>>> import numpy as np
>>> np.set_printoptions(precision=2, suppress=True, linewidth=200)
>>> def tidy(a):
...     return np.round(a, 2) + 0
... 
>>> A = np.load("layer18.npy")
>>> print(A)
[[-2 -1 -1 -2  0]
 [ 0 -2 -1 -1 -2]
 [-2  0 -2 -1 -1]
 [-1 -2  0 -2 -1]
 [-1 -1 -2  0 -2]]
>>> Y = np.linalg.inv(A)
>>> print(tidy(np.linalg.det(A) * np.linalg.det(Y)))
1.0
>>> print(tidy(np.linalg.det(A) * Y))
[[-1. -7. -1.  5.  5.]
 [ 5. -1. -7. -1.  5.]
 [ 5.  5. -1. -7. -1.]
 [-1.  5.  5. -1. -7.]
 [-7. -1.  5.  5. -1.]]
>>> print(tidy(Y))
[[ 0.17  1.17  0.17 -0.83 -0.83]
 [-0.83  0.17  1.17  0.17 -0.83]
 [-0.83 -0.83  0.17  1.17  0.17]
 [ 0.17 -0.83 -0.83  0.17  1.17]
 [ 1.17  0.17 -0.83 -0.83  0.17]]
>>> arr = np.load("out4.npy")
>>> print(arr)
[[ 2.23 -0.33  1.24 -0.57 -3.64]
 [-2.02 -2.19  0.71  0.42 -4.86]
 [-1.26 -3.35  0.25 -1.91 -3.79]
 [ 2.9   0.44  2.51  1.69 -6.63]
 [ 3.24  0.75  1.84  0.99 -4.67]
 [ 0.11 -0.83  0.22 -0.66 -1.24]
 [-3.36 -3.39  0.12  0.33 -4.15]
 [-1.75 -2.2   0.96  0.26 -4.73]
 [-0.08 -3.75  0.65 -2.15 -5.24]
 [ 2.25  1.37  0.83  0.54 -0.87]
 [ 4.69  1.87  1.96  0.68 -3.14]
 [ 0.39 -0.84  1.69  1.14 -5.69]
 [ 0.94 -0.74  1.02  0.73 -3.9 ]
 [ 2.26 -1.77  1.06 -0.79 -4.78]
 [ 0.87 -2.11  0.96 -1.31 -4.46]
 [ 0.52  0.79  1.12  2.32 -2.76]
 [-1.39 -1.95 -0.65 -0.67 -0.81]
 [-0.49 -1.56  0.28  0.36 -3.09]
 [ 1.83 -1.99  1.65 -0.14 -6.73]
 [ 2.52  1.46  0.83  0.74 -0.84]
 [ 2.27 -0.99  0.77 -0.13 -3.47]
 [-0.36 -3.76  0.56 -1.99 -5.38]
 [ 4.13  2.86  2.43  2.98 -4.57]
 [ 4.42  2.18  2.27  1.89 -3.6 ]
 [ 1.45 -0.75  1.62  1.52 -6.07]
 [ 3.18  1.19  1.51  1.77 -3.44]
 [-0.02 -0.95  0.33 -0.48 -1.69]
 [ 1.7   1.79  1.87  2.63 -3.55]
 [-2.06 -1.35  0.39  1.29 -3.39]
 [ 4.26  2.29  2.72  2.3  -5.87]]
>>> Y = np.c_[arr[:, :3] @ np.array([[3, -1, 2], [-3, 2, 2], [1, 0, 0]]), np.array([2, -1, 1, 1, -3, 2, 3, -3, -3, 0, -3, -2, -3, 1, 2, -1, 3, -1, -1, 0, -2, 2, 1, 0, -3, 3, 3, -3, 1, -3])]
>>> print(tidy(Y))
[[  8.92  -2.89   3.8    2.  ]
 [  1.22  -2.36  -8.42  -1.  ]
 [  6.52  -5.44  -9.22   1.  ]
 [  9.89  -2.02   6.68   1.  ]
 [  9.31  -1.74   7.98  -3.  ]
 [  3.04  -1.77  -1.44   2.  ]
 [  0.21  -3.42 -13.5    3.  ]
 [  2.31  -2.65  -7.9   -3.  ]
 [ 11.66  -7.42  -7.66  -3.  ]
 [  3.47   0.49   7.24   0.  ]
 [ 10.42  -0.95  13.12  -3.  ]
 [  5.38  -2.07  -0.9   -2.  ]
 [  6.06  -2.42   0.4   -3.  ]
 [ 13.15  -5.8    0.98   1.  ]
 [  9.9   -5.09  -2.48   2.  ]
 [  0.31   1.06   2.62  -1.  ]
 [  1.03  -2.51  -6.68   3.  ]
 [  3.49  -2.63  -4.1   -1.  ]
 [ 13.11  -5.81  -0.32  -1.  ]
 [  4.01   0.4    7.96   0.  ]
 [ 10.55  -4.25   2.56  -2.  ]
 [ 10.76  -7.16  -8.24   2.  ]
 [  6.24   1.59  13.98   1.  ]
 [  8.99  -0.06  13.2    0.  ]
 [  8.22  -2.95   1.4   -3.  ]
 [  7.48  -0.8    8.74   3.  ]
 [  3.12  -1.88  -1.94   3.  ]
 [  1.6    1.88   6.98  -3.  ]
 [ -1.74  -0.64  -6.82   1.  ]
 [  8.63   0.32  13.1   -3.  ]]
>>> print(np.linalg.matrix_rank(Y))
4
>>> Xs = (arr - arr.mean(axis=0)) / arr.std(axis=0)
>>> print(np.argwhere(np.abs(Xs) > 2))
[[ 6  0]
 [16  2]
 [29  2]]
>>> b = np.linalg.lstsq(np.delete(Xs, 4, axis=1), Xs[:, 4])[0]
>>> print(np.abs(b).argmax())
1
>>> print(tidy(1 - np.var(Xs[:, 4] - np.delete(Xs, 4, axis=1) @ b)))
0.98
>>> feats = np.load("m.npy")
>>> print(feats)
[[ 1. -5.  1.  3. -5.  0.  0.]
 [ 0. -4. -2. -4.  4.  0.  0.]
 [ 1.  4. -1. -3.  4.  0.  0.]
 [ 4. -2.  3. -3. -2.  0.  0.]
 [-1. -4.  0. -5.  2.  0.  0.]
 [ 0.  0.  0.  0.  0.  1.  2.]
 [ 0.  0.  0.  0.  0.  1.  1.]]
>>> # 2 groups of indices that never mix
>>> W = np.array([[0, 1, 1, 2],
...     [1, 2, 1, 0],
...     [2, 3, 0, 2],
...     [0, 0, 2, 1],
...     [2, 1, 1, 0],
...     [1, 3, 1, 1],
...     [1, 1, 0, 3]])
>>> b = np.array([-3, 1, 1, 2])
>>> hid = np.maximum(feats @ W + b, 0)
>>> print((hid > 0).astype(int))
[[0 0 0 1]
 [0 0 0 0]
 [1 1 1 0]
 [0 1 0 1]
 [0 0 0 0]
 [0 1 1 1]
 [0 1 1 1]]
>>> print(hid)
[[ 0.  0.  0.  9.]
 [ 0.  0.  0.  0.]
 [ 7. 11.  4.  0.]
 [ 0.  8.  0. 13.]
 [ 0.  0.  0.  0.]
 [ 0.  6.  2.  9.]
 [ 0.  5.  2.  6.]]
>>> basis = np.array([[3, 4], [3, 1], [4, 1], [5, 3]])
>>> print((hid @ basis).round(6).argmax(axis=1))
[0 0 0 0 0 0 0]
>>> rng = np.random.default_rng(39493)
>>> labels = rng.permutation(7)
>>> print(labels)
[3 6 1 0 4 2 5]
>>> Y = feats[labels][:, labels]
>>> print(np.allclose(Y, feats))
False
>>> print(tidy(np.sort(np.abs(np.linalg.eigvals(Y)))))
[0.41 0.57 2.41 4.29 5.21 5.21 5.96]
>>> print(Y)
[[-3.  0. -2.  4. -2.  3.  0.]
 [ 0.  1.  0.  0.  0.  0.  1.]
 [-4.  0. -4.  0.  4. -2.  0.]
 [ 3.  0. -5.  1. -5.  1.  0.]
 [-5.  0. -4. -1.  2.  0.  0.]
 [-3.  0.  4.  1.  4. -1.  0.]
 [ 0.  2.  0.  0.  0.  0.  1.]]
>>> print(np.diag(Y))
[-3.  1. -4.  1.  2. -1.  1.]
>>> print(np.trace(Y))
-3.0
>>> Y = np.array([[1, -3, -4, -8, -8, -7],
...     [-3, 6, -5, -1, -9, 3],
...     [-1, 7, -1, 9, 6, 5],
...     [-5, -7, 2, 4, -4, 9],
...     [-5, -1, 6, 8, -1, -9],
...     [-3, 2, -7, 8, -3, 1]])
>>> mat = Y + Y.T
>>> print(mat)
[[  2  -6  -5 -13 -13 -10]
 [ -6  12   2  -8 -10   5]
 [ -5   2  -2  11  12  -2]
 [-13  -8  11   8   4  17]
 [-13 -10  12   4  -2 -12]
 [-10   5  -2  17 -12   2]]
>>> # symmetric, so the eigenvalues are real
>>> print(tidy(np.linalg.eigvalsh(mat).min()))
-25.61
>>> print(np.all(np.linalg.eigvalsh(mat) > 0))
False
>>> t = np.radians(120)
>>> R = np.eye(6)
>>> R[1, 1] = R[2, 2] = np.cos(t)
>>> R[1, 2], R[2, 1] = -np.sin(t), np.sin(t)
>>> print(tidy(R))
[[ 1.    0.    0.    0.    0.    0.  ]
 [ 0.   -0.5  -0.87  0.    0.    0.  ]
 [ 0.    0.87 -0.5   0.    0.    0.  ]
 [ 0.    0.    0.    1.    0.    0.  ]
 [ 0.    0.    0.    0.    1.    0.  ]
 [ 0.    0.    0.    0.    0.    1.  ]]
>>> Y = mat @ R.T
>>> print(tidy(Y))
[[  2.     7.33  -2.7  -13.   -13.   -10.  ]
 [ -6.    -7.73   9.39  -8.   -10.     5.  ]
 [ -5.     0.73   2.73  11.    12.    -2.  ]
 [-13.    -5.53 -12.43   8.     4.    17.  ]
 [-13.    -5.39 -14.66   4.    -2.   -12.  ]
 [-10.    -0.77   5.33  17.   -12.     2.  ]]
>>> print(np.allclose(mat @ mat.T, Y @ Y.T))
True
>>> print(tidy(np.abs(Y - mat).max(axis=0)))
[ 0.   19.73 26.66  0.    0.    0.  ]
>>> print(tidy(np.linalg.svd(mat, compute_uv=False)), tidy(np.linalg.svd(Y, compute_uv=False)))
[35.23 25.61 24.02 20.14 11.72  5.22] [35.23 25.61 24.02 20.14 11.72  5.22]
>>> print(tidy(np.linalg.det(R)), tidy(np.trace(R)))
1.0 3.0
>>> print(np.allclose(np.linalg.norm(mat, axis=1), np.linalg.norm(Y, axis=1)))
True
>>> Y = mat[0, 0] * mat[1:] - np.outer(mat[1:, 0], mat[0])
>>> print(Y)
[[   0  -12  -26  -94  -98  -50]
 [   0  -26  -29  -43  -41  -54]
 [   0  -94  -43 -153 -161  -96]
 [   0  -98  -41 -161 -173 -154]
 [   0  -50  -54  -96 -154  -96]]
>>> print(np.linalg.matrix_rank(Y), np.linalg.matrix_rank(mat))
5 6
>>> print(np.flatnonzero(~Y.round(6).any(axis=1)))
[]
>>> print(mat[:, 0] / mat[0, 0])
[ 1.  -3.  -2.5 -6.5 -6.5 -5. ]
>>> print(np.linalg.norm(Y, axis=1).argmax())
3
>>> print(tidy(np.linalg.norm(Y) ** 2 / np.linalg.norm(Y, 2) ** 2))
1.02
>>> print(tidy(np.linalg.norm(Y, "nuc")))
614.87
>>> print(tidy(np.linalg.norm(Y[4], 1)), tidy(np.linalg.norm(Y[4], np.inf)))
450.0 154.0
>>> m1 = np.abs(np.array([[-1, -3, 3, 1, -2],
...     [-1, -3, 1, 1, -3],
...     [-1, -1, -2, -2, 3],
...     [0, -3, 1, 0, 0],
...     [0, 2, 2, 2, -3]])) + np.eye(5)
>>> m1 = m1 / m1.sum(axis=1, keepdims=True)
>>> print(tidy(m1))
[[0.18 0.27 0.27 0.09 0.18]
 [0.1  0.4  0.1  0.1  0.3 ]
 [0.1  0.1  0.3  0.2  0.3 ]
 [0.   0.6  0.2  0.2  0.  ]
 [0.   0.2  0.2  0.2  0.4 ]]
>>> # row-stochastic, so 1 is an eigenvalue
>>> Y = np.array([[-5, 0, 3], [5, -4, -1], [-5, 4, 4], [4, 0, 3], [2, -2, -3]])
>>> print(tidy(Y.T @ m1.T))
[[-0.18  2.   -0.1   2.8   1.6 ]
 [-0.36 -1.8   0.2  -1.6  -0.8 ]
 [ 1.09 -0.3   1.1   0.8   0.  ]]
>>> print(tidy(m1 @ Y))
[[-0.18 -0.36  1.09]
 [ 2.   -1.8  -0.3 ]
 [-0.1   0.2   1.1 ]
 [ 2.8  -1.6   0.8 ]
 [ 1.6  -0.8   0.  ]]
>>> Y = np.linalg.inv(m1)
>>> print(tidy(np.linalg.det(m1) * Y))
[[ 0.    0.   -0.01  0.    0.01]
 [ 0.    0.    0.    0.    0.  ]
 [ 0.    0.    0.    0.    0.  ]
 [ 0.01  0.   -0.01  0.    0.01]
 [ 0.    0.    0.    0.    0.  ]]
>>> print((np.abs(Y) > 1e-9).astype(int))
[[1 1 1 1 1]
 [1 0 1 1 1]
 [1 1 1 0 1]
 [1 1 1 1 1]
 [1 0 1 1 1]]
>>> print(tidy(np.linalg.cond(m1)))
47.75
>>> print(tidy(m1 @ Y))
[[1. 0. 0. 0. 0.]
 [0. 1. 0. 0. 0.]
 [0. 0. 1. 0. 0.]
 [0. 0. 0. 1. 0.]
 [0. 0. 0. 0. 1.]]
>>> print(tidy(np.linalg.det(m1) * np.linalg.det(Y)))
1.0
>>> print(tidy(np.einsum("ii->", m1)))
1.48
>>> print(tidy(np.linalg.det(m1.T)))
0.0
>>> print(tidy(np.einsum("ij,ji->", m1, m1)))
1.05
>>> print(m1.sum(axis=1))
[1. 1. 1. 1. 1.]
>>> print(tidy(np.linalg.matrix_power(m1, 100)))
[[0.06 0.31 0.19 0.16 0.27]
 [0.06 0.31 0.19 0.16 0.27]
 [0.06 0.31 0.19 0.16 0.27]
 [0.06 0.31 0.19 0.16 0.27]
 [0.06 0.31 0.19 0.16 0.27]]
>>> print(tidy(np.linalg.matrix_power(m1, 2)))
[[0.09 0.28 0.21 0.15 0.27]
 [0.07 0.32 0.18 0.15 0.29]
 [0.06 0.28 0.23 0.18 0.26]
 [0.08 0.38 0.16 0.14 0.24]
 [0.04 0.3  0.2  0.18 0.28]]
>>> p = np.eye(5)[1]
>>> for _ in range(4):
...     p = p @ m1
...     print(p.round(2))
... 
[0.1 0.4 0.1 0.1 0.3]
[0.07 0.32 0.18 0.15 0.29]
[0.06 0.31 0.19 0.16 0.28]
[0.06 0.31 0.19 0.16 0.27]
